$ python -q
>>> import numpy as np
>>> np.set_printoptions(precision=2, suppress=True, linewidth=120)
>>> feats = np.load("block14.npy")
>>> feats
array([[2, 2, 2, 2, 1],
       [0, 0, 1, 1, 0],
       [0, 0, 2, 2, 2],
       [0, 0, 0, 0, 2],
       [0, 0, 0, 0, 2]])
>>> # columns 0 and 1 are equal
>>> U, sv, Vt = np.linalg.svd(feats)
>>> evecs = Vt[:(sv > 1e-8).sum()]
>>> rng = np.random.default_rng(8295)
>>> x0 = feats[1] + 3 * feats[3] + rng.integers(2) * np.eye(5)[4]
>>> x0
array([0., 0., 1., 1., 7.])
>>> print(np.diag(evecs.T @ evecs))
[0.5 0.5 0.5 0.5 1. ]
>>> print(np.round(evecs.T @ evecs, 2) + 0)
[[0.5 0.5 0.  0.  0. ]
 [0.5 0.5 0.  0.  0. ]
 [0.  0.  0.5 0.5 0. ]
 [0.  0.  0.5 0.5 0. ]
 [0.  0.  0.  0.  1. ]]
>>> round(np.linalg.norm(x0 - evecs.T @ evecs @ x0), 2)
np.float64(0.0)
>>> np.allclose(evecs.T @ evecs @ x0, x0)
True
>>> round(np.trace(np.linalg.pinv(feats) @ feats), 2)
np.float64(3.0)
>>> np.unique(feats.round(6), axis=0).shape
(4, 5)
>>> np.linalg.lstsq(feats[:-1].T, feats[-1])[2]
np.int32(3)
>>> print(np.abs(np.diag(np.linalg.qr(feats)[1])) > 1e-9)
[ True False  True False  True]
>>> np.round(feats @ np.linalg.pinv(feats) @ feats, 2) + 0
array([[2., 2., 2., 2., 1.],
       [0., 0., 1., 1., 0.],
       [0., 0., 2., 2., 2.],
       [0., 0., 0., 0., 2.],
       [0., 0., 0., 0., 2.]])
>>> U, sv, Vt = np.linalg.svd(feats)
>>> sv.round(2) + 0
array([5.27, 2.86, 1.76, 0.  , 0.  ])
>>> np.argmax(sv[:-1] / (sv[1:] + 1e-6)) + 1
np.int64(3)
>>> M2 = U[:, :3] @ np.diag(sv[:3]) @ Vt[:3]
>>> print(round(np.linalg.norm(feats - M2) / np.linalg.norm(feats), 2))
0.0
>>> np.linalg.matrix_rank(M2)
np.int64(3)
>>> np.linalg.matrix_rank(feats, rtol=0.05)
np.int64(3)
>>> round(float(np.linalg.norm(feats - M2, 2)), 2), round(float(sv[3]), 2)
(0.0, 0.0)
>>> m1 = np.array([[-2, 0, 2, -2], [-1, -2, -2, 2], [0, 0, 0, 1], [1, 0, 0, 1]])
>>> print(m1)
[[-2  0  2 -2]
 [-1 -2 -2  2]
 [ 0  0  0  1]
 [ 1  0  0  1]]
>>> x0 = np.array([0, 0, 1, 0])
>>> np.sign((m1 @ x0).round(6))
array([ 1, -1,  0,  0])
>>> m1 * x0
array([[ 0,  0,  2,  0],
       [ 0,  0, -2,  0],
       [ 0,  0,  0,  0],
       [ 0,  0,  0,  0]])
>>> m1 @ np.ones(4)
array([-2., -3.,  1.,  2.])
>>> np.einsum("ij,j->i", m1, x0)
array([ 2, -2,  0,  0])
>>> (m1 * x0).sum(axis=1)
array([ 2, -2,  0,  0])
>>> x0 = np.array([1, 0, -2, 0, -3])
>>> np.sign((feats @ x0).round(6))
array([-1, -1, -1, -1, -1])
>>> print(feats @ (2 * x0))
[-10  -4 -20 -12 -12]
>>> f = np.array([2, 1, 1, 0])
>>> M2 = m1 + np.outer(f, np.eye(4)[0])
>>> np.linalg.matrix_rank(M2 - m1)
np.int64(1)
>>> M2
array([[ 0.,  0.,  2., -2.],
       [ 0., -2., -2.,  2.],
       [ 1.,  0.,  0.,  1.],
       [ 1.,  0.,  0.,  1.]])
>>> lab = rng.integers(0, 2, 8)
>>> M = (lab[:, None] == lab) * -3 + np.eye(8)
>>> print(M)
[[-2. -3. -3. -3. -3.  0.  0. -3.]
 [-3. -2. -3. -3. -3.  0.  0. -3.]
 [-3. -3. -2. -3. -3.  0.  0. -3.]
 [-3. -3. -3. -2. -3.  0.  0. -3.]
 [-3. -3. -3. -3. -2.  0.  0. -3.]
 [ 0.  0.  0.  0.  0. -2. -3.  0.]
 [ 0.  0.  0.  0.  0. -3. -2.  0.]
 [-3. -3. -3. -3. -3.  0.  0. -2.]]
>>> print(np.allclose(M @ M.T, M.T @ M))
True
>>> print(M @ M)
[[49. 48. 48. 48. 48.  0.  0. 48.]
 [48. 49. 48. 48. 48.  0.  0. 48.]
 [48. 48. 49. 48. 48.  0.  0. 48.]
 [48. 48. 48. 49. 48.  0.  0. 48.]
 [48. 48. 48. 48. 49.  0.  0. 48.]
 [ 0.  0.  0.  0.  0. 13. 12.  0.]
 [ 0.  0.  0.  0.  0. 12. 13.  0.]
 [48. 48. 48. 48. 48.  0.  0. 49.]]
>>> print(np.round(np.linalg.det(M), 2))
85.0
>>> round(float(np.abs(np.linalg.eigvals(M)).max()), 2)
17.0
>>> np.sort(np.abs(np.linalg.eigvals(M)))
array([ 1.,  1.,  1.,  1.,  1.,  1.,  5., 17.])
